% ipython --no-banner

In [1]: import numpy as np

In [2]: np.set_printoptions(precision=4, suppress=True, linewidth=160, legacy="1.25")

In [3]: rng = np.random.default_rng(28396)

In [4]: lab = rng.integers(0, 2, 3)

In [5]: F = (lab[:, None] == lab) * 3 + np.eye(3)

In [6]: print(F)
[[4. 3. 0.]
 [3. 4. 0.]
 [0. 0. 4.]]

In [7]: print(F - F[0])
[[ 0.  0.  0.]
 [-1.  1.  0.]
 [-4. -3.  4.]]

In [8]: print(np.abs(F).max())
4.0

In [9]: print(np.linalg.svd(F, compute_uv=False))
[7. 4. 1.]

In [10]: print(np.diff(F, axis=0))
[[-1.  1.  0.]
 [-3. -4.  4.]]

In [11]: print(F.sum(axis=0))
[7. 7. 4.]

In [12]: print(np.round(np.linalg.norm(F), 4))
8.124

In [13]: q, vecs = np.linalg.qr(F[:, :1])[0], np.linalg.qr(F[:, 1:])[0]

In [14]: sigma = np.linalg.svd(q.T @ vecs, compute_uv=False)

In [15]: print(np.degrees(np.arccos(sigma.clip(0, 1))))
[16.2602]

In [16]: print(sigma)
[0.96]

In [17]: print(np.sort(np.abs(np.linalg.eigvals(F))))
[1. 4. 7.]

In [18]: print(np.allclose(F, F.T))
True

In [19]: print((F - F.T) / 2)
[[0. 0. 0.]
 [0. 0. 0.]
 [0. 0. 0.]]

In [20]: print(np.trace(F))
12.0

In [21]: print(np.allclose(F @ F.T, F.T @ F))
True

In [22]: print((F + F.T) / 2)
[[4. 3. 0.]
 [3. 4. 0.]
 [0. 0. 4.]]

In [23]: print(np.round(np.linalg.det(F.T), 4))
28.0

In [24]: print(np.linalg.eigvals(F))
[7. 1. 4.]

In [25]: print(round(float(np.linalg.norm(F, "nuc")), 4))
12.0

In [26]: print(np.round(np.linalg.norm(F, 1), 4), np.round(np.linalg.norm(F, np.inf), 4))
7.0 7.0

In [27]: print(np.linalg.norm(F, axis=1))
[5. 5. 4.]

In [28]: print(round(np.linalg.norm(F[0], 1), 4), round(np.linalg.norm(F[0], np.inf), 4))
7.0 4.0

In [29]: A2 = np.array([[-1], [3], [1], [1]])

In [30]: W2 = np.array([[3, -4, 3, -2, -2]])

In [31]: feats = A2 @ W2

In [32]: print(feats)
[[ -3   4  -3   2   2]
 [  9 -12   9  -6  -6]
 [  3  -4   3  -2  -2]
 [  3  -4   3  -2  -2]]

In [33]: left, sigma, vt = np.linalg.svd(feats)

In [34]: print(sigma.round(4) + 0)
[22.4499  0.      0.      0.    ]

In [35]: print(np.argmax(sigma[:-1] / (sigma[1:] + 1e-6)) + 1)
1

In [36]: A2 = left[:, :1] @ np.diag(sigma[:1]) @ vt[:1]

In [37]: print(round(np.abs(feats - A2).max(), 4))
0.0

In [38]: print(A2)
[[ -3.   4.  -3.   2.   2.]
 [  9. -12.   9.  -6.  -6.]
 [  3.  -4.   3.  -2.  -2.]
 [  3.  -4.   3.  -2.  -2.]]

In [39]: th = np.radians(103)

In [40]: Rm = np.eye(5)

In [41]: Rm[3, 3] = Rm[4, 4] = np.cos(th)

In [42]: Rm[3, 4], Rm[4, 3] = -np.sin(th), np.sin(th)

In [43]: print(Rm)
[[ 1.      0.      0.      0.      0.    ]
 [ 0.      1.      0.      0.      0.    ]
 [ 0.      0.      1.      0.      0.    ]
 [ 0.      0.      0.     -0.225  -0.9744]
 [ 0.      0.      0.      0.9744 -0.225 ]]

In [44]: A2 = feats @ Rm.T

In [45]: print(np.allclose(np.linalg.norm(feats, axis=1), np.linalg.norm(A2, axis=1)))
True

In [46]: print(np.linalg.matrix_rank(feats, rtol=0.1))
1

In [47]: print([round(float(x), 4) for x in np.linalg.svd(feats, compute_uv=False)[:3]])
[22.4499, 0.0, 0.0]

In [48]: print(np.argsort(-np.linalg.norm(feats, axis=0).round(6), kind="stable")[:3])
[1 0 2]

In [49]: x0 = np.array([2, 1, 2, 2, 1])

In [50]: print(np.sign((feats @ x0).round(6)))
[-1  1  1  1]

In [51]: print(feats * x0)
[[ -6   4  -6   4   2]
 [ 18 -12  18 -12  -6]
 [  6  -4   6  -4  -2]
 [  6  -4   6  -4  -2]]

In [52]: print(feats @ np.eye(5)[2])
[-3.  9.  3.  3.]

In [53]: E = np.load("w.npy")

In [54]: print(E)
[[ -3  -3  -3  -3  -3  -3]
 [ -3  -6  -6  -6  -6  -6]
 [ -3  -6  -9  -9  -9  -9]
 [ -3  -6  -9 -12 -12 -12]
 [ -3  -6  -9 -12 -15 -15]
 [ -3  -6  -9 -12 -15 -18]]

In [55]: # symmetric, so the eigenvalues are real

In [56]: np.linalg.norm(E, axis=2)
AxisError: axis 2 is out of bounds for array of dimension 2


In [57]: print(np.linalg.norm(E, axis=1))
[ 7.3485 13.7477 19.2094 23.622  26.8328 28.6182]

In [58]: print(np.linalg.norm(E, axis=1).argmax())
5

In [59]: print(E[1] @ E[4])
351

In [60]: print(round(float(np.linalg.norm(E[1], 1)), 4), round(float(np.linalg.norm(E[1], np.inf)), 4))
33.0 6.0

In [61]: print(round(float(np.linalg.norm(E) ** 2 / np.linalg.norm(E, 2) ** 2), 4))
1.0166

In [62]: print(round(np.linalg.norm(E, 2), 4))
51.6206

In [63]: print(round(np.linalg.norm(E, 1), 4), np.round(np.linalg.norm(E, np.inf), 4))
63.0 63.0

In [64]: W1 = np.array([[3, 1, 0, -1, 0],
    ...:     [1, 3, -2, 0, -3],
    ...:     [2, 2, 0, 2, 1],
    ...:     [2, 3, -1, 1, 0],
    ...:     [1, -2, 0, 3, -3],
    ...:     [0, 3, 3, 2, -2]])

In [65]: b = np.array([-1, -2, 1, -1, -3])

In [66]: act = np.maximum(E @ W1 + b, 0)

In [67]: print(act)
[[ 0  0  1  0 18]
 [ 0  0  1  0 39]
 [ 0  0  0  0 51]
 [ 0  0  0  0 66]
 [ 0  0  0  0 81]
 [ 0  0  0  0 87]]

In [68]: print((act > 0).mean(axis=0))
[0.     0.     0.3333 0.     1.    ]

In [69]: print(np.linalg.matrix_rank(act))
2

In [70]: W2 = np.array([[0, 2, 2], [-1, 0, 3], [-1, -3, 1], [2, -2, 0], [-2, -2, -1]])

In [71]: print(act @ W2)
[[ -37  -39  -17]
 [ -79  -81  -38]
 [-102 -102  -51]
 [-132 -132  -66]
 [-162 -162  -81]
 [-174 -174  -87]]

In [72]: print([round(float(np.linalg.det(E[:i, :i])), 2) + 0 for i in range(1, 7)])
[-3.0, 9.0, -27.0, 81.0, -243.0, 729.0]

In [73]: np.linalg.cholesky(E)
LinAlgError: Matrix is not positive definite


In [74]: print(round(np.linalg.eigvalsh(E).min(), 4))
-51.6206

In [75]: print(np.all(np.linalg.eigvalsh(E) > 0))
False

In [76]: q, vecs = np.linalg.qr(E[:, :2])[0], np.linalg.qr(E[:, 2:])[0]

In [77]: sigma = np.linalg.svd(q.T @ vecs, compute_uv=False)

In [78]: print(np.degrees(np.arccos(sigma.clip(0, 1))))
[ 7.0197 77.9607]

In [79]: print(np.round(np.linalg.norm(q @ q.T - vecs @ vecs.T, 2), 4))
1.0

In [80]: print((sigma > 0.9).sum())
1

In [81]: print(sigma)
[0.9925 0.2086]

In [82]: W0 = np.diag(np.array([7, -5, -9, -3, -6]))

In [83]: print(W0)
[[ 7  0  0  0  0]
 [ 0 -5  0  0  0]
 [ 0  0 -9  0  0]
 [ 0  0  0 -3  0]
 [ 0  0  0  0 -6]]

In [84]: x0 = np.array([0, 0, 2, 0, 3])

In [85]: rhs = W0 @ x0

In [86]: b, lr = np.zeros(5), 1 / np.linalg.norm(W0, 2) ** 2

In [87]: for i in range(15):
    ...:     b -= lr * W0.T @ (W0 @ b - rhs)
    ...:     if i % 5 == 0: print(i, round(np.linalg.norm(W0 @ b - rhs), 4))
    ...: 
0 10.0
5 0.5292
10 0.028

In [88]: print(round(np.linalg.cond(W0), 4))
3.0

In [89]: print(b)
[0.     0.     2.     0.     2.9996]

In [90]: print(W0 @ W0)
[[49  0  0  0  0]
 [ 0 25  0  0  0]
 [ 0  0 81  0  0]
 [ 0  0  0  9  0]
 [ 0  0  0  0 36]]

In [91]: print(np.sort(np.linalg.eigvals(W0).real))
[-9. -6. -5. -3.  7.]

In [92]: lab = rng.permutation(5)

In [93]: A2 = W0[:, lab] * rng.choice([-1, 1], 5)

In [94]: print(A2)
[[ 0 -7  0  0  0]
 [ 5  0  0  0  0]
 [ 0  0  0 -9  0]
 [ 0  0  3  0  0]
 [ 0  0  0  0  6]]

In [95]: left, _, vt = np.linalg.svd(W0.T @ A2)

In [96]: print(np.linalg.lstsq(W0, A2)[0])
[[ 0. -1.  0.  0.  0.]
 [-1.  0.  0.  0.  0.]
 [ 0.  0.  0.  1.  0.]
 [ 0.  0. -1.  0.  0.]
 [ 0.  0.  0.  0. -1.]]

In [97]: print(W0.mean(axis=0))
[ 1.4 -1.  -1.8 -0.6 -1.2]

In [98]: print(np.abs(W0).max())
9

In [99]: print(W0.sum(axis=1))
[ 7 -5 -9 -3 -6]

In [100]: print(W0.shape)
(5, 5)

In [101]: print(round(float(np.linalg.norm(W0)), 4))
14.1421

In [102]: print(np.diff(W0, axis=0))
[[-7 -5  0  0  0]
 [ 0  5 -9  0  0]
 [ 0  0  9 -3  0]
 [ 0  0  0  3 -6]]

In [103]: proj = np.triu(np.array([[0, -1, 2, 2, 1],
     ...:     [2, -1, 0, 0, 2],
     ...:     [2, -2, -1, -2, -1],
     ...:     [-2, -1, -2, 0, -1],
     ...:     [1, 2, 0, 1, -2]]), 1) + np.eye(5)

In [104]: A2 = proj @ W0 @ np.linalg.inv(proj)

In [105]: print(np.trace(A2), np.trace(W0))
-16.0 -16

In [106]: print(A2)
[[   7.   12.  -32.  -84. -153.]
 [   0.   -5.    0.    0.   -2.]
 [   0.    0.   -9.  -12.  -15.]
 [   0.    0.    0.   -3.    3.]
 [   0.    0.    0.    0.   -6.]]

In [107]: arr = np.array([[-1, 2, -2], [-2, -1, -1], [2, -2, 2]])

In [108]: print(arr)
[[-1  2 -2]
 [-2 -1 -1]
 [ 2 -2  2]]

In [109]: left, sigma = np.linalg.svd(arr)
ValueError: too many values to unpack (expected 2)


In [110]: left, sigma, vt = np.linalg.svd(arr, full_matrices=False)

In [111]: print(np.round(np.sqrt((sigma ** 2).sum()), 4), round(np.linalg.norm(arr), 4))
5.1962 5.1962

In [112]: print(np.abs(left[:, 0]).round(6).argmax())
2

In [113]: print(left.shape, sigma.shape, vt.shape)
(3, 3) (3,) (3, 3)

In [114]: print(np.cumsum(sigma ** 2) / np.sum(sigma ** 2))
[0.8076 0.9946 1.    ]

In [115]: print(np.round(left.T @ arr @ vt.T, 4) + 0)
[[4.6697 0.     0.    ]
 [0.     2.247  0.    ]
 [0.     0.     0.3812]]

In [116]: print(np.round(left.T @ left, 4) + 0)
[[1. 0. 0.]
 [0. 1. 0.]
 [0. 0. 1.]]

In [117]: proj = np.triu(np.array([[0, 4, 1], [0, 1, 5], [1, 4, 4]]), 1) + np.eye(3)

In [118]: A2 = proj @ arr @ np.linalg.inv(proj)

In [119]: print(proj @ arr - arr @ proj)
[[ -6.  -2. -11.]
 [ 10.  -2.  17.]
 [  0.  -8.   8.]]

In [120]: print(np.round(np.poly(A2), 4) + 0)
[1. 0. 3. 4.]

In [121]: print(np.linalg.matrix_rank(A2))
3

In [122]: print(arr.sum(axis=1))
[-1 -4  2]

In [123]: arr[:, 3]
IndexError: index 3 is out of bounds for axis 1 with size 3


In [124]: np.linalg.rank(arr)
AttributeError: module 'numpy.linalg' has no attribute 'rank'


In [125]: print(np.linalg.matrix_rank(arr))
3

In [126]: print(arr.shape)
(3, 3)

In [127]: print(np.linalg.svd(arr, compute_uv=False))
[4.6697 2.247  0.3812]

In [128]: print(round(np.linalg.norm(arr), 4))
5.1962

In [129]: print(arr - arr[0])
[[ 0  0  0]
 [-1 -3  1]
 [ 3 -4  4]]

In [130]: print(np.abs(arr).max())
2

In [131]: print(arr.sum(axis=0))
[-1 -1 -1]

In [132]: print(arr.mean(axis=0))
[-0.3333 -0.3333 -0.3333]

In [133]: print(np.diff(arr, axis=0))
[[-1 -3  1]
 [ 4 -1  3]]

In [134]: A2 = np.array([[0.5], [-1.8], [-2.0], [-0.8]])

In [135]: W2 = np.array([[0.7, 0.6, 0.8, -1.8]])

In [136]: K = A2 @ W2

In [137]: print(K)
[[ 0.35  0.3   0.4  -0.9 ]
 [-1.26 -1.08 -1.44  3.24]
 [-1.4  -1.2  -1.6   3.6 ]
 [-0.56 -0.48 -0.64  1.44]]

In [138]: left, sigma, vt = np.linalg.svd(feats)

In [139]: vecs = vt[:(sigma > 1e-8).sum()]

In [140]: x0 = feats[3] + 2 * feats[2] + rng.integers(2) * np.eye(5)[0]

In [141]: print(x0)
[ 10. -12.   9.  -6.  -6.]

In [142]: print(np.allclose(vecs.T @ vecs @ x0, x0))
False

In [143]: print(round(np.linalg.det(K[::-1]), 4))
0.0

In [144]: print(np.round(np.linalg.eigvals(K).sum().real, 4))
-0.89

In [145]: print(round(np.linalg.det(K.T), 4))
-0.0

In [146]: print(np.einsum("ij,ji->", K, K))
0.7921

In [147]: print(np.round(np.poly(K), 4) + 0)
[1.   0.89 0.   0.   0.  ]

In [148]: r = np.linalg.matrix_rank(K)

In [149]: print(r)
1

In [150]: N = np.linalg.svd(K)[2][r:].T

In [151]: print([int(np.linalg.matrix_rank(np.delete(K, i, axis=0))) for i in range(4)])
[1, 1, 1, 1]

In [152]: print(np.round(K @ N, 4) + 0)
[[0. 0. 0.]
 [0. 0. 0.]
 [0. 0. 0.]
 [0. 0. 0.]]

In [153]: print([int(np.linalg.matrix_rank(K[:i])) for i in range(1, len(K) + 1)])
[1, 1, 1, 1]

In [154]: print(np.linalg.matrix_rank(K.T @ K), np.linalg.matrix_rank(K @ K.T))
1 1

In [155]: print(np.allclose(K @ N, 0))
True

In [156]: lab = rng.permutation(4)

In [157]: print(lab)
[2 0 1 3]

In [158]: A2 = K[lab][:, lab]

In [159]: print(np.round(np.sort(np.abs(np.linalg.eigvals(A2))), 4) + 0)
[0.   0.   0.   0.89]

In [160]: print(np.diag(A2))
[-1.6   0.35 -1.08  1.44]

In [161]: left, sigma, vt = np.linalg.svd(K)

In [162]: print(sigma.round(4) + 0)
[6.2012 0.     0.     0.    ]

In [163]: A2 = left[:, :1] @ np.diag(sigma[:1]) @ vt[:1]

In [164]: print(A2)
[[ 0.35  0.3   0.4  -0.9 ]
 [-1.26 -1.08 -1.44  3.24]
 [-1.4  -1.2  -1.6   3.6 ]
 [-0.56 -0.48 -0.64  1.44]]

In [165]: print(round(float(np.linalg.norm(K - A2, 2)), 4), np.round(sigma[1], 4))
0.0 0.0

In [166]: print(round(np.abs(K - A2).max(), 4))
0.0

In [167]: print(round(np.linalg.norm(K - A2) / np.linalg.norm(K), 4))
0.0

In [168]: J = np.loadtxt("x.csv", delimiter=",")

In [169]: print(J)
[[8. 0. 0. 0. 0.]
 [0. 4. 0. 0. 0.]
 [0. 0. 7. 0. 0.]
 [0. 0. 0. 9. 0.]
 [0. 0. 0. 0. 0.]]

In [170]: # 5 blocks once reordered

In [171]: A2 = J[0, 0] * J[1:] - np.outer(J[1:, 0], J[0])

In [172]: print(A2)
[[ 0. 32.  0.  0.  0.]
 [ 0.  0. 56.  0.  0.]
 [ 0.  0.  0. 72.  0.]
 [ 0.  0.  0.  0.  0.]]

In [173]: print(np.flatnonzero(~A2.round(6).any(axis=1)))
[3]

In [174]: print(J[:, 0] / J[0, 0])
[1. 0. 0. 0. 0.]

In [175]: A2 = np.array([[5, 4, 8], [5, 0, 6], [8, 0, 5], [0, 6, 6], [2, 0, 8]])

In [176]: print(np.vstack([J, A2.T]).shape)
(8, 5)

In [177]: A2 @ J
ValueError: matmul: Input operand 1 has a mismatch in its core dimension 0, with gufunc signature (n?,k),(k,m?)->(n?,m?) (size 5 is different from 3)


In [178]: print(A2.T @ J.T)
[[40. 20. 56.  0.  0.]
 [32.  0.  0. 54.  0.]
 [64. 24. 35. 54.  0.]]

In [179]: print(np.linalg.matrix_rank(np.vstack([J, A2.T])))
5

In [180]: print(np.einsum("ij,ij->i", J, J))
[64. 16. 49. 81.  0.]

In [181]: np.einsum("ij,ij->", J, A2)
ValueError: operands could not be broadcast together with remapped shapes [original->remapped]: (5,5)->(5,5) (5,3)->(5,3) 


In [182]: print(np.einsum("ik,kj->ji", J, A2))
[[40. 20. 56.  0.  0.]
 [32.  0.  0. 54.  0.]
 [64. 24. 35. 54.  0.]]

In [183]: print(np.einsum("ij->j", J))
[8. 4. 7. 9. 0.]
